In [1]: import numpy as np

In [2]: from numpy import linalg as LA

In [3]: np.set_printoptions(precision=2, suppress=True, linewidth=160)

In [4]: def rnd(a):
   ...:     return np.round(a, 2) + 0
   ...: 

In [5]: K = np.load("layer3.npy")

In [6]: K
Out[6]: 
array([[ 0.93, -0.82, -0.37],
       [-0.25,  0.18,  0.06],
       [ 0.25, -0.18, -0.06],
       [ 0.97, -0.89, -0.45],
       [ 0.96, -0.87, -0.42],
       [ 0.37, -0.26, -0.09],
       [ 0.78, -0.62, -0.24],
       [-0.48,  0.35,  0.12],
       [ 0.93, -0.82, -0.37],
       [ 0.37, -0.26, -0.09],
       [-0.65,  0.49,  0.18],
       [ 1.  , -0.99, -0.73],
       [-0.78,  0.62,  0.24],
       [ 0.95, -0.85, -0.4 ],
       [ 0.86, -0.72, -0.29],
       [ 0.82, -0.67, -0.26],
       [ 0.82, -0.67, -0.26]])

In [7]: # row 8 repeats row 0

In [8]: LA.cond(K) > 100
Out[8]: np.False_

In [9]: LA.matrix_rank(K, rtol=0.1)
Out[9]: np.int64(1)

In [10]: np.argsort(-LA.norm(K, axis=0).round(6), kind="stable")[:3]
Out[10]: array([0, 1, 2])

In [11]: rnd(LA.norm(K, 2) / LA.norm(K))
Out[11]: np.float64(1.0)

In [12]: round(np.log10(LA.cond(K)))
Out[12]: 2

In [13]: U, sv, vt = LA.svd(K, full_matrices=False)

In [14]: U.shape, sv.shape, vt.shape
Out[14]: ((17, 3), (3,), (3, 3))

In [15]: rnd(np.sqrt((sv ** 2).sum())), rnd(LA.norm(K))
Out[15]: (np.float64(4.35), np.float64(4.35))

In [16]: rnd(sv / sv[0])
Out[16]: array([1.  , 0.09, 0.02])

In [17]: rnd(np.abs(vt[0]))
Out[17]: array([0.72, 0.62, 0.3 ])

In [18]: rnd(vt @ vt.T)
Out[18]: 
array([[1., 0., 0.],
       [0., 1., 0.],
       [0., 0., 1.]])

In [19]: rnd(U.T @ K @ vt.T)
Out[19]: 
array([[4.34, 0.  , 0.  ],
       [0.  , 0.37, 0.  ],
       [0.  , 0.  , 0.07]])

In [20]: np.allclose(U * sv @ vt, K)
Out[20]: True

In [21]: np.abs(U[:, 0]).round(6).argmax()
Out[21]: np.int64(11)

In [22]: rnd(sv)
Out[22]: array([4.34, 0.37, 0.07])

In [23]: W2 = K[[5, 1]].astype(float)

In [24]: for _ in range(3):
    ...:     z = LA.norm(K[:, None] - W2, axis=-1).argmin(axis=1)
    ...:     W2 = np.array([K[z == j].mean(axis=0) for j in range(2)])
    ...: 

In [25]: z
Out[25]: array([0, 1, 0, 0, 0, 0, 0, 1, 0, 0, 1, 0, 1, 0, 0, 0, 0])

In [26]: rnd(W2[1] - W2[0])
Out[26]: array([-1.31,  1.07,  0.46])

In [27]: np.abs(W2[1] - W2[0]).argmax()
Out[27]: np.int64(0)

In [28]: rnd(W2)
Out[28]: 
array([[ 0.77, -0.66, -0.31],
       [-0.54,  0.41,  0.15]])

In [29]: rng = np.random.default_rng(23462)

In [30]: other = W2 + rng.integers(-2, 3, (2, 1)) @ rng.integers(-2, 3, (1, 3))

In [31]: rnd(other)
Out[31]: 
array([[ 0.77,  0.34, -0.31],
       [-0.54,  0.41,  0.15]])

In [32]: LA.matrix_rank(other - W2, tol=1e-8)
Out[32]: np.int64(1)

In [33]: rnd(LA.svd(other - W2, compute_uv=False))
Out[33]: array([1., 0.])

In [34]: np.abs(other - W2).sum(axis=1)
Out[34]: array([1., 0.])

In [35]: other - W2
Out[35]: 
array([[0., 1., 0.],
       [0., 0., 0.]])

In [36]: Xs = (K - K.mean(axis=0)) / K.std(axis=0)

In [37]: np.argwhere(np.abs(Xs) > 2)
Out[37]: 
array([[11,  2],
       [12,  0],
       [12,  1]])

In [38]: rnd(Xs.std(axis=0))
Out[38]: array([1., 1., 1.])

In [39]: beta = LA.lstsq(np.delete(Xs, 2, axis=1), Xs[:, 2])[0]

In [40]: rnd(beta)
Out[40]: array([2.5 , 3.44])

In [41]: np.abs(beta).argmax()
Out[41]: np.int64(1)

In [42]: feats = np.load("sample12.npy")

In [43]: feats
Out[43]: 
array([[-1.29, -0.97, -0.85],
       [ 0.14,  0.23, -2.29],
       [ 3.64,  0.27,  2.4 ],
       [-4.27, -0.27, -1.28],
       [-2.89, -1.87, -0.04],
       [-2.41,  0.03,  1.66],
       [ 1.38,  0.14,  2.72],
       [ 1.61, -0.11, -1.7 ],
       [-5.5 , -1.17,  3.54],
       [ 2.19, -0.99,  2.88],
       [ 0.57,  0.47,  0.39],
       [ 2.62, -3.51, -0.41]])

In [44]: Xs = (feats - feats.mean(axis=0)) / feats.std(axis=0)

In [45]: rnd(Xs.std(axis=0))
Out[45]: array([1., 1., 1.])

In [46]: beta = LA.lstsq(np.delete(Xs, 1, axis=1), Xs[:, 1])[0]

In [47]: rnd(1 - np.var(Xs[:, 1] - np.delete(Xs, 1, axis=1) @ beta))
Out[47]: np.float64(0.0)

In [48]: rnd(beta)
Out[48]: array([0.04, 0.05])

In [49]: np.abs(beta).argmax()
Out[49]: np.int64(1)

In [50]: W2 = feats[[4, 9]].astype(float)

In [51]: for _ in range(3):
    ...:     z = LA.norm(feats[:, None] - W2, axis=-1).argmin(axis=1)
    ...:     W2 = np.array([feats[z == j].mean(axis=0) for j in range(2)])
    ...: 

In [52]: z
Out[52]: array([0, 0, 1, 0, 0, 0, 1, 1, 0, 1, 1, 1])

In [53]: rnd(W2)
Out[53]: 
array([[-2.7 , -0.67,  0.12],
       [ 2.  , -0.62,  1.05]])

In [54]: rnd(W2[1] - W2[0])
Out[54]: array([4.7 , 0.05, 0.92])

In [55]: F = np.loadtxt("dump.csv", delimiter=",")

In [56]: F
Out[56]: 
array([[ 0.7 ,  3.12, -1.37, -1.84],
       [ 0.8 ,  1.87, -1.06, -1.01],
       [ 0.4 ,  1.89, -0.85, -0.98],
       [ 0.91,  2.61, -1.52, -1.56],
       [ 0.81,  1.3 , -0.86, -0.76],
       [ 0.22, -0.37, -0.05,  0.4 ],
       [ 1.17,  2.48, -1.57, -1.53],
       [ 0.53,  1.52, -1.06, -0.97],
       [-0.01,  0.04,  0.13, -0.09],
       [ 0.46,  0.99, -0.62, -0.46],
       [ 0.88,  0.38, -0.68, -0.38],
       [ 0.96,  1.78, -1.37, -0.93],
       [-0.09,  0.24, -0.01,  0.05],
       [ 0.42, -0.11, -0.28, -0.05],
       [ 0.43, -0.88,  0.03,  0.26],
       [ 0.54,  1.01, -0.68, -0.61],
       [ 0.62,  2.35, -1.31, -1.42],
       [ 0.67, -0.08, -0.34, -0.05],
       [ 0.57, -1.14,  0.1 ,  0.42],
       [ 0.5 , -0.87,  0.08,  0.55],
       [ 0.75, -0.14, -0.3 ,  0.01],
       [ 0.35, -0.61, -0.14,  0.17],
       [ 0.67,  3.17, -1.58, -1.93],
       [ 0.67,  1.46, -0.89, -1.11],
       [ 0.18, -0.29, -0.02,  0.23],
       [ 0.63,  2.52, -1.13, -1.55],
       [ 0.79,  0.5 , -0.61, -0.3 ]])

In [57]: x = np.array([-8, 5, -8, 3])

In [58]: h = np.maximum(F @ x, 0)

In [59]: np.flatnonzero(h > 1e-9)
Out[59]: array([ 0,  1,  2,  3,  4,  6,  7,  9, 11, 12, 15, 16, 22, 23, 25, 26])

In [60]: F * (h > 1e-9)[:, None]
Out[60]: 
array([[ 0.7 ,  3.12, -1.37, -1.84],
       [ 0.8 ,  1.87, -1.06, -1.01],
       [ 0.4 ,  1.89, -0.85, -0.98],
       [ 0.91,  2.61, -1.52, -1.56],
       [ 0.81,  1.3 , -0.86, -0.76],
       [ 0.  , -0.  , -0.  ,  0.  ],
       [ 1.17,  2.48, -1.57, -1.53],
       [ 0.53,  1.52, -1.06, -0.97],
       [-0.  ,  0.  ,  0.  , -0.  ],
       [ 0.46,  0.99, -0.62, -0.46],
       [ 0.  ,  0.  , -0.  , -0.  ],
       [ 0.96,  1.78, -1.37, -0.93],
       [-0.09,  0.24, -0.01,  0.05],
       [ 0.  , -0.  , -0.  , -0.  ],
       [ 0.  , -0.  ,  0.  ,  0.  ],
       [ 0.54,  1.01, -0.68, -0.61],
       [ 0.62,  2.35, -1.31, -1.42],
       [ 0.  , -0.  , -0.  , -0.  ],
       [ 0.  , -0.  ,  0.  ,  0.  ],
       [ 0.  , -0.  ,  0.  ,  0.  ],
       [ 0.  , -0.  , -0.  ,  0.  ],
       [ 0.  , -0.  , -0.  ,  0.  ],
       [ 0.67,  3.17, -1.58, -1.93],
       [ 0.67,  1.46, -0.89, -1.11],
       [ 0.  , -0.  , -0.  ,  0.  ],
       [ 0.63,  2.52, -1.13, -1.55],
       [ 0.79,  0.5 , -0.61, -0.3 ]])

In [61]: rnd(F.T @ h)
Out[61]: array([  99.56,  314.97, -171.5 , -186.86])

In [62]: cov = np.cov(F, rowvar=False)

In [63]: rnd(np.corrcoef(F.T))
Out[63]: 
array([[ 1.  ,  0.5 , -0.71, -0.55],
       [ 0.5 ,  1.  , -0.95, -0.99],
       [-0.71, -0.95,  1.  ,  0.96],
       [-0.55, -0.99,  0.96,  1.  ]])

In [64]: rnd(np.polyfit(F[:, 2], F[:, 3], 1))
Out[64]: array([1.25, 0.26])

In [65]: np.argsort(-F.std(axis=0).round(6), kind="stable")
Out[65]: array([1, 3, 2, 0])

In [66]: np.argwhere(np.triu(np.abs(np.corrcoef(F.T)) > 0.8, 1))
Out[66]: 
array([[1, 2],
       [1, 3],
       [2, 3]])

In [67]: cov.shape
Out[67]: (4, 4)

In [68]: rnd(np.corrcoef(F[:, 2], F[:, 3])[0, 1])
Out[68]: np.float64(0.96)

In [69]: np.median(F, axis=0)
Out[69]: array([ 0.62,  0.99, -0.68, -0.46])

In [70]: dist = LA.norm(F[:, None] - F[None], axis=-1)

In [71]: LA.matrix_rank(dist ** 2)
Out[71]: np.int64(6)

In [72]: dist.shape
Out[72]: (27, 27)

In [73]: np.flatnonzero(dist[5] < dist.mean() / 2)
Out[73]: array([ 5,  8, 12, 13, 14, 17, 18, 19, 20, 21, 24])

In [74]: W2 = F[[3, 25]].astype(float)

In [75]: for _ in range(4):
    ...:     z = LA.norm(F[:, None] - W2, axis=-1).argmin(axis=1)
    ...:     W2 = np.array([F[z == j].mean(axis=0) for j in range(2)])
    ...: 

In [76]: z
Out[76]: array([0, 0, 0, 0, 0, 1, 0, 0, 1, 1, 1, 0, 1, 1, 1, 1, 0, 1, 1, 1, 1, 1, 0, 0, 1, 0, 1])

In [77]: rnd(W2[1] - W2[0])
Out[77]: array([-0.3 , -2.26,  0.99,  1.31])

In [78]: np.abs(W2[1] - W2[0]).argmax()
Out[78]: np.int64(1)

In [79]: z = F[:, 0] > np.median(F[:, 0])

In [80]: u = F[z].mean(axis=0) - F[~z].mean(axis=0)

In [81]: np.argsort(-np.abs(u).round(6), kind="stable")
Out[81]: array([1, 3, 2, 0])

In [82]: u = np.array([-2, -1, 2, -1, 0])

In [83]: J = 5 * np.eye(5) + np.outer(u, u)

In [84]: J
Out[84]: 
array([[ 9.,  2., -4.,  2.,  0.],
       [ 2.,  6., -2.,  1.,  0.],
       [-4., -2.,  9., -2.,  0.],
       [ 2.,  1., -2.,  6.,  0.],
       [ 0.,  0.,  0.,  0.,  5.]])

In [85]: # 2 groups of indices that never mix

In [86]: x = np.ones(5)

In [87]: for _ in range(3):
    ...:     x = J @ x
    ...:     x /= LA.norm(x)
    ...:     print(round(x @ J @ x, 2))
    ...: 
9.39
13.76
14.84

In [88]: rnd(LA.eigvalsh(J)[-1])
Out[88]: np.float64(15.0)

In [89]: rnd(x)
Out[89]: array([ 0.66,  0.36, -0.55,  0.36,  0.06])

In [90]: E = np.load("a.npy")

In [91]: E
Out[91]: 
array([[ 0,  0,  5,  0],
       [ 0,  1,  5,  2],
       [ 0,  0,  3,  0],
       [ 0,  0,  3,  0],
       [ 0,  0,  3,  0],
       [ 2,  3,  9,  6],
       [ 2,  0,  7,  1],
       [ 0,  0,  5,  0],
       [ 0,  1,  5,  2],
       [ 0,  0,  3,  0],
       [ 1,  1,  7,  3],
       [ 2,  0,  7,  1],
       [ 0,  0,  5,  0],
       [ 2,  0,  7,  1],
       [ 3,  1,  9,  4],
       [ 0,  3,  7,  5],
       [ 3,  1,  9,  4],
       [ 0,  3,  7,  5],
       [ 4,  3, 11,  7],
       [ 1,  1,  7,  3],
       [ 0,  3,  7,  5],
       [ 2,  3,  9,  6],
       [ 3,  1,  9,  4],
       [ 0,  1,  5,  2],
       [ 1,  1,  7,  3],
       [ 1,  1,  7,  3],
       [ 0,  3,  7,  5],
       [ 2,  0,  7,  1],
       [ 0,  0,  5,  0]])

In [92]: Xs = E - E.mean(axis=0)

In [93]: V = LA.svd(Xs)[2][:3]

In [94]: other = Xs - Xs @ V.T @ V

In [95]: rnd(LA.norm(other) / LA.norm(Xs))
Out[95]: np.float64(0.05)
